In [1]: import numpy as np

In [2]: np.set_printoptions(precision=3, suppress=True, linewidth=120)

In [3]: W0 = np.load("m.npy")

In [4]: W0
Out[4]: 
array([[ 2., -1., -1.],
       [ 0., -2., -3.],
       [ 0., -3., -3.]])

In [5]: T = np.stack([W0, 4 * W0, W0[::-1]])

In [6]: np.linalg.matrix_rank(T.reshape(3, -1))
Out[6]: np.int64(2)

In [7]: np.einsum("bij,cij->bc", T, T)
Out[7]: 
array([[ 37., 148.,  25.],
       [148., 592., 100.],
       [ 25., 100.,  37.]])

In [8]: T.shape
Out[8]: (3, 3, 3)

In [9]: X = np.loadtxt("test3.csv", delimiter=",")

In [10]: X
Out[10]: 
array([[ 1., -1.],
       [ 1.,  0.],
       [ 1.,  1.]])

In [11]: other = X / np.sqrt((X ** 2).mean(axis=1, keepdims=True))

In [12]: np.linalg.norm(other, axis=1)
Out[12]: array([1.414, 1.414, 1.414])

In [13]: np.linalg.matrix_rank(X - X.mean(axis=1, keepdims=True))
Out[13]: np.int64(1)

In [14]: X - X.mean(axis=1, keepdims=True)
Out[14]: 
array([[ 1. , -1. ],
       [ 0.5, -0.5],
       [ 0. ,  0. ]])

In [15]: other[1]
Out[15]: array([1.414, 0.   ])

In [16]: m1 = np.load("mat.npy")

In [17]: m1
Out[17]: 
array([[1.   , 0.2  , 0.04 , 0.008],
       [0.2  , 1.   , 0.2  , 0.04 ],
       [0.04 , 0.2  , 1.   , 0.2  ],
       [0.008, 0.04 , 0.2  , 1.   ]])

In [18]: np.round(np.linalg.det(m1.T), 3)
Out[18]: np.float64(0.885)

In [19]: round(float(np.linalg.det(2 * m1)), 3), np.round(np.linalg.det(m1), 3)
Out[19]: (14.156, np.float64(0.885))

In [20]: np.linalg.eigvals(m1)
Out[20]: array([1.362, 1.083, 0.846, 0.709])

In [21]: rng = np.random.default_rng(97585)

In [22]: idx = rng.permutation(4)

In [23]: idx
Out[23]: array([0, 3, 1, 2])

In [24]: other = m1[idx][:, idx]

In [25]: np.trace(other)
Out[25]: np.float64(4.0)

In [26]: np.sort(np.abs(np.linalg.eigvals(other)))
Out[26]: array([0.709, 0.846, 1.083, 1.362])
